In [1]: import numpy as np

In [2]: np.set_printoptions(suppress=True, linewidth=100)

In [3]: def rd(a):
   ...:     return np.round(a, 2) + 0
   ...: 

In [4]: arr = np.load("layer18.npy")

In [5]: arr
Out[5]: 
array([[ 0,  1,  2,  1, -2,  2, -1,  0, -1,  1,  0,  1,  0, -1,  1],
       [ 0,  0, -2, -2, -1, -2, -1,  0, -1, -1,  1,  2,  0,  0,  1],
       [ 0,  0,  0, -2,  0, -1,  1, -1,  1, -1, -1, -1,  2, -2,  0],
       [ 0,  0,  0,  0,  1,  1, -2,  2,  1, -2,  2,  0,  0, -2,  1],
       [ 0,  0,  0,  0,  0,  1,  2,  0, -1,  1,  0,  0,  0,  1, -2],
       [ 0,  0,  0,  0,  0,  0,  1, -2, -2, -1, -2,  2, -1,  1,  0],
       [ 0,  0,  0,  0,  0,  0,  0, -1, -1,  1,  1,  2, -2,  2,  0],
       [ 0,  0,  0,  0,  0,  0,  0,  0, -2, -2,  0,  0,  2,  0,  0],
       [ 0,  0,  0,  0,  0,  0,  0,  0,  0, -1, -2,  0,  0, -1,  0],
       [ 0,  0,  0,  0,  0,  0,  0,  0,  0,  0,  1,  0,  1, -2,  1],
       [ 0,  0,  0,  0,  0,  0,  0,  0,  0,  0,  0, -1, -2,  1,  2],
       [ 0,  0,  0,  0,  0,  0,  0,  0,  0,  0,  0,  0,  0,  1, -1],
       [ 0,  0,  0,  0,  0,  0,  0,  0,  0,  0,  0,  0,  0,  0, -2],
       [ 0,  0,  0,  0,  0,  0,  0,  0,  0,  0,  0,  0,  0,  0, -1],
       [ 0,  0,  0,  0,  0,  0,  0,  0,  0,  0,  0,  0,  0,  0,  0]])

In [6]: vec = np.array([-1, 2, 3, -1, 2, -2, 2, -3, -3, 0, -2, -2, -1, -1, 1])

In [7]: arr @ vec
Out[7]: array([  0,  -6,  10, -14,   2,  14,   0,   4,   5,   0,   5,  -2,  -2,  -1,   0])

In [8]: arr @ (2 * vec)
Out[8]: array([  0, -12,  20, -28,   4,  28,   0,   8,  10,   0,  10,  -4,  -4,  -2,   0])

In [9]: np.sign((arr @ vec).round(6))
Out[9]: array([ 0, -1,  1, -1,  1,  1,  0,  1,  1,  0,  1, -1, -1, -1,  0])

In [10]: np.linalg.norm(arr @ vec) <= np.linalg.norm(arr, 2) * np.linalg.norm(vec) + 1e-9
Out[10]: np.True_

In [11]: print((arr @ vec).argmax())
5

In [12]: arr @ np.ones(15)
Out[12]: array([ 4., -6., -5.,  2.,  2., -4.,  2., -2., -4.,  1.,  0.,  0., -2., -1.,  0.])

In [13]: arr @ np.eye(15)[6]
Out[13]: array([-1., -1.,  1., -2.,  2.,  1.,  0.,  0.,  0.,  0.,  0.,  0.,  0.,  0.,  0.])

In [14]: E = np.load("a.npy")

In [15]: print(E)
[[ 0.4 -0.2  0.3 -0.1 -0.8  0.9  1.6 -0.5  0.6 -1. ]
 [ 1.   0.6 -1.4 -0.4 -0.5  0.4  1.1  1.2 -1.5  1.3]
 [ 0.2  0.6  0.7 -2.1  0.9 -1.2  0.7  0.2  0.4 -0.2]
 [ 0.4  0.6  0.9  0.8 -0.7 -0.6 -0.4 -1.3  0.  -0.1]
 [ 2.2  0.2 -1.   0.   0.2  1.4  0.2  1.1  0.1 -0.4]
 [ 0.2 -0.6 -0.6  0.6 -1.2  1.1 -0.7  0.8  0.2 -0.4]
 [ 0.2 -0.4  0.9 -0.2 -1.   1.1  1.1 -0.1 -0.7 -1.1]
 [ 0.2 -0.7 -0.9  0.6 -0.4 -1.4 -0.1 -0.8 -0.3  1.9]
 [-0.1 -0.9  0.3 -1.5 -0.5  0.1  0.7  1.7  0.7 -0.1]
 [-1.   0.3 -2.4  1.2  0.9  1.1 -1.3  1.  -0.5 -0.4]
 [-1.3  0.1  0.3  0.8  0.3  1.   0.3 -0.5  1.   0.8]
 [ 0.8 -1.   1.5 -0.4  0.2 -1.2  1.3 -1.1 -0.3  0.8]
 [ 1.8  0.9 -0.3  0.5 -1.3  0.9  2.4  1.2 -2.  -1.8]
 [ 0.1 -1.6 -0.5  0.7  1.6  1.5 -0.6  0.5 -1.3  1.7]
 [-0.4 -0.1 -0.8 -0.7  0.2 -0.9  0.4 -0.8 -0.6  0.1]
 [-0.4  0.3  0.1 -0.4  0.4  0.2  0.   0.2  0.7  0. ]
 [-1.9  0.5 -0.5  0.2  0.5  0.2  0.7  0.1 -0.1 -1. ]
 [-0.4 -0.3 -1.2 -0.7 -0.8 -0.3  1.4 -1.3 -0.3  1.7]
 [-0.8  1.7 -0.3  1.  -1.2  1.5  1.4  0.2 -0.9 -1.3]
 [-0.5 -0.2  0.8  0.1  0.6 -0.1 -0.1  0.6 -0.9 -0.5]
 [-0.7 -0.4 -2.1 -0.4 -0.8 -1.2 -0.3 -0.8 -2.5 -0.1]
 [-0.7 -0.3 -1.4  0.1  0.1 -0.7  1.2 -1.   0.4  0.4]
 [ 0.6  0.6 -0.4 -0.4  0.5 -0.2  0.8 -0.4  2.1  0.6]
 [-0.1  0.4  0.4 -0.1 -0.7  0.6  0.2 -0.6  1.   0.5]
 [ 0.1 -3.1 -0.8  0.7  1.7  0.3  0.9  1.8 -0.4 -0.1]
 [-1.  -0.1 -2.2  0.3 -0.1  1.1 -0.5 -0.7  1.4  0.5]
 [-0.2 -0.2  0.7 -0.7 -0.1  0.2  1.8 -1.9  0.1  1.1]
 [ 1.4  0.5 -0.9 -0.5  0.9  0.8 -0.3  1.1 -1.   1.2]
 [-1.8  1.5 -0.6 -1.   1.3 -1.1 -1.  -0.4 -1.7  2.6]
 [ 2.5 -1.1 -0.5 -0.4  1.7  1.9 -0.5 -0.8  0.2  0.8]
 [ 0.6  0.2 -1.3 -0.4  0.3  1.1 -0.5  1.5 -0.9 -0.7]
 [-0.7 -0.6 -1.2  0.4  1.3  1.8 -0.9  0.6 -2.4  0.8]
 [ 0.5 -0.7  0.  -3.7 -1.4  0.   0.3 -0.8 -1.6 -1.5]
 [ 6.6 -1.8  5.7 -1.2  7.8  1.5 -3.3  1.2  0.9 -0.6]
 [ 1.2 -1.2  1.9  0.3 -0.9  0.7  0.2 -0.9  0.5 -0.9]
 [-0.7  0.2 -0.9  0.   1.7 -1.3 -1.5 -0.1 -0.5  0.5]
 [ 1.  -1.   0.9 -0.3  0.1  0.4 -0.6 -1.5  0.3  0.6]]

In [16]: cov = np.cov(E, rowvar=False)

In [17]: print(np.argsort(-E.std(axis=0).round(6), kind="stable"))
[4 0 2 6 8 9 7 5 3 1]

In [18]: rd(np.corrcoef(E[:, 1], E[:, 5])[0, 1])
Out[18]: np.float64(-0.14)
